>>> import numpy as np
>>> np.set_printoptions(precision=3, suppress=True, linewidth=140)
>>> m1 = np.loadtxt("m.csv", delimiter=",")
>>> m1
array([[0.368, 0.158, 0.368, 0.263, 0.053],
       [0.158, 0.068, 0.158, 0.113, 0.023],
       [0.368, 0.158, 0.368, 0.263, 0.053],
       [0.263, 0.113, 0.263, 0.188, 0.038],
       [0.053, 0.023, 0.053, 0.038, 0.008]])
>>> # equal to its transpose
>>> vals, V = np.linalg.eigh(m1)
>>> vec = np.array([1, 2, -2, -2, -2])
>>> print(round(float(vec @ m1 @ vec / (vec @ vec)), 3), round(vals[0], 3), np.round(vals[-1], 3))
0.075 -0.0 1.0
>>> np.round(np.linalg.eigvalsh(m1[1:, 1:]), 3) + 0
array([0.   , 0.   , 0.   , 0.632])
>>> np.linalg.matrix_rank(m1, rtol=0.1)
np.int64(1)
>>> np.round(np.linalg.norm(m1, 2) / np.linalg.norm(m1), 3)
np.float64(1.0)
>>> M, _ = np.linalg.qr(np.array([[-0.5, -2.1, -0.2, -0.4],
...     [0.6, 1.2, 0.1, -1.1],
...     [1.3, -0.2, 0.3, -1.3],
...     [0.7, 1.2, 1.2, -0.2]]))
>>> M
array([[-0.299,  0.726,  0.321,  0.53 ],
       [ 0.359, -0.3  , -0.335,  0.818],
       [ 0.778,  0.56 , -0.188, -0.213],
       [ 0.419, -0.264,  0.866,  0.073]])
>>> np.allclose(M, M.T)
False
>>> print(round(np.trace(M), 3))
-0.714
>>> (M + M.T) / 2
array([[-0.299,  0.543,  0.55 ,  0.474],
       [ 0.543, -0.3  ,  0.113,  0.277],
       [ 0.55 ,  0.113, -0.188,  0.326],
       [ 0.474,  0.277,  0.326,  0.073]])
>>> np.allclose(M @ M.T, M.T @ M)
True
>>> print(np.sort(np.abs(np.linalg.eigvals(M))))
[1. 1. 1. 1.]
>>> round(np.linalg.det(M), 3)
np.float64(-1.0)
>>> np.round(np.abs(np.linalg.eigvals(M)).max(), 3)
np.float64(1.0)
>>> other = np.linalg.inv(M)
>>> np.round(np.linalg.det(M) * np.linalg.det(other), 3)
np.float64(1.0)
>>> (np.abs(other) > 1e-9).astype(int)
array([[1, 1, 1, 1],
       [1, 1, 1, 1],
       [1, 1, 1, 1],
       [1, 1, 1, 1]])
>>> print(np.linalg.det(M) * other)
[[ 0.299 -0.359 -0.778 -0.419]
 [-0.726  0.3   -0.56   0.264]
 [-0.321  0.335  0.188 -0.866]
 [-0.53  -0.818  0.213 -0.073]]
>>> np.linalg.inv(other)
array([[-0.299,  0.726,  0.321,  0.53 ],
       [ 0.359, -0.3  , -0.335,  0.818],
       [ 0.778,  0.56 , -0.188, -0.213],
       [ 0.419, -0.264,  0.866,  0.073]])
>>> round(float(np.linalg.cond(M)), 3)
1.0
>>> other = M / np.sqrt((M ** 2).mean(axis=1, keepdims=True))
>>> np.linalg.matrix_rank(M - M.mean(axis=1, keepdims=True))
np.int64(3)
>>> other[1]
array([ 0.718, -0.601, -0.67 ,  1.635])
>>> np.linalg.norm(other, axis=1)
array([2., 2., 2., 2.])
>>> J = np.load("a.npy")
>>> print(J)
[[0 0 0]
 [7 0 0]
 [0 0 4]]
>>> # splits into 2 blocks
>>> left, sv, Vt = np.linalg.svd(J, full_matrices=False)
>>> np.round(np.sqrt((sv ** 2).sum()), 3), round(float(np.linalg.norm(J)), 3)
(np.float64(8.062), 8.062)
>>> (sv > 1e-8).sum()
np.int64(2)
>>> np.abs(left[:, 0]).round(6).argmax()
np.int64(1)
>>> left.T @ left
array([[1., 0., 0.],
       [0., 1., 0.],
       [0., 0., 1.]])
>>> left.shape, sv.shape, Vt.shape
((3, 3), (3,), (3, 3))
>>> J @ J
array([[ 0,  0,  0],
       [ 0,  0,  0],
       [ 0,  0, 16]])
>>> print([int(np.linalg.matrix_rank(np.linalg.matrix_power(J, p))) for p in range(1, 4)])
[2, 1, 1]
>>> np.sort(np.linalg.eigvals(J))
array([0., 0., 4.])
>>> np.linalg.matrix_rank(J - J[0, 0] * np.eye(3))
np.int64(2)
>>> np.linalg.matrix_power(J - np.diag(np.diag(J)), 3)
array([[0, 0, 0],
       [0, 0, 0],
       [0, 0, 0]])
